>>> import numpy as np
>>> np.set_printoptions(precision=3, suppress=True, linewidth=100, legacy="1.25")
>>> rng = np.random.default_rng(511)
>>> th = np.sort(rng.uniform(-2, 2, 22))
>>> X = np.c_[th, th ** 2, th ** 3] @ np.array([[3, 2, 2], [2, 2, 2], [1, 0, 0]])
>>> print(X)
[[-5.874  3.892  3.892]
 [-5.117  3.218  3.218]
 [-3.877  2.023  2.023]
 [-2.516  0.556  0.556]
 [-2.366  0.389  0.389]
 [-1.822 -0.169 -0.169]
 [-0.548 -0.33  -0.33 ]
 [-0.462 -0.285 -0.285]
 [-0.138 -0.09  -0.09 ]
 [-0.05  -0.033 -0.033]
 [ 0.555  0.385  0.385]
 [ 0.581  0.404  0.404]
 [ 0.97   0.682  0.682]
 [ 1.191  0.84   0.84 ]
 [ 1.913  1.352  1.352]
 [ 2.803  1.966  1.966]
 [ 9.452  5.967  5.967]
 [10.402  6.476  6.476]
 [11.522  7.063  7.063]
 [13.477  8.053  8.053]
 [17.423  9.946  9.946]
 [18.447 10.417 10.417]]
>>> print([round(float(x), 3) for x in np.linalg.svd(X, compute_uv=False)[:3]])
[44.659, 11.909, 0.0]
>>> print(np.argsort(-np.linalg.norm(X, axis=0).round(6), kind="stable")[:3])
[0 1 2]
>>> print(np.linalg.matrix_rank(X, rtol=0.1))
2
>>> U, s, Vt = np.linalg.svd(X)
>>> vecs = Vt[:(s > 1e-8).sum()]
>>> vec = X[15] + 4 * X[7] + rng.integers(2) * np.eye(3)[0]
>>> print(vec)
[1.954 0.826 0.826]
>>> print(np.diag(vecs.T @ vecs))
[1.  0.5 0.5]
>>> print(np.linalg.matrix_rank(np.vstack([X, vec])))
2
>>> basis = X[[15, 12]].astype(float)
>>> for _ in range(6):
...     labels = np.linalg.norm(X[:, None] - basis, axis=-1).argmin(axis=1)
...     basis = np.array([X[labels == j].mean(axis=0) for j in range(2)])
... 
>>> print(labels)
[1 1 1 1 1 1 1 1 1 1 1 1 1 1 1 1 0 0 0 0 0 0]
>>> print(basis)
[[13.454  7.987  7.987]
 [-0.922  0.925  0.925]]
>>> print(np.abs(basis[1] - basis[0]).argmax())
0
>>> J = np.loadtxt("out13.csv", delimiter=",")
>>> print(J)
[[ 0.084 -0.916 -0.393]
 [-0.916  0.084 -0.393]
 [-0.393 -0.393  0.832]]
>>> evals, vecs = np.linalg.eigvalsh(J)
Traceback (most recent call last):
  File "<python-input-22>", line 1, in <module>
    evals, vecs = np.linalg.eigvalsh(J)
    ^^^^^^^^^^^
ValueError: too many values to unpack (expected 2)
>>> evals, vecs = np.linalg.eigh(J)
>>> print(evals.sum(), np.trace(J))
1.0 1.0
>>> print(np.round(np.linalg.eigvalsh(J + -1 * np.eye(3)), 3) + 0)
[-2.  0.  0.]
>>> print(np.poly(J))
[ 1. -1. -1.  1.]
>>> print(round(np.linalg.det(2 * J), 3), np.round(np.linalg.det(J), 3))
-8.0 -1.0
>>> print(np.round(np.linalg.det(J.T), 3))
-1.0
>>> Q, vecs = np.linalg.qr(J[:, :1])[0], np.linalg.qr(J[:, 1:])[0]
>>> s = np.linalg.svd(Q.T @ vecs, compute_uv=False)
>>> print(np.degrees(np.arccos(s.clip(0, 1))))
[90.]
>>> print((s > 0.9).sum())
0
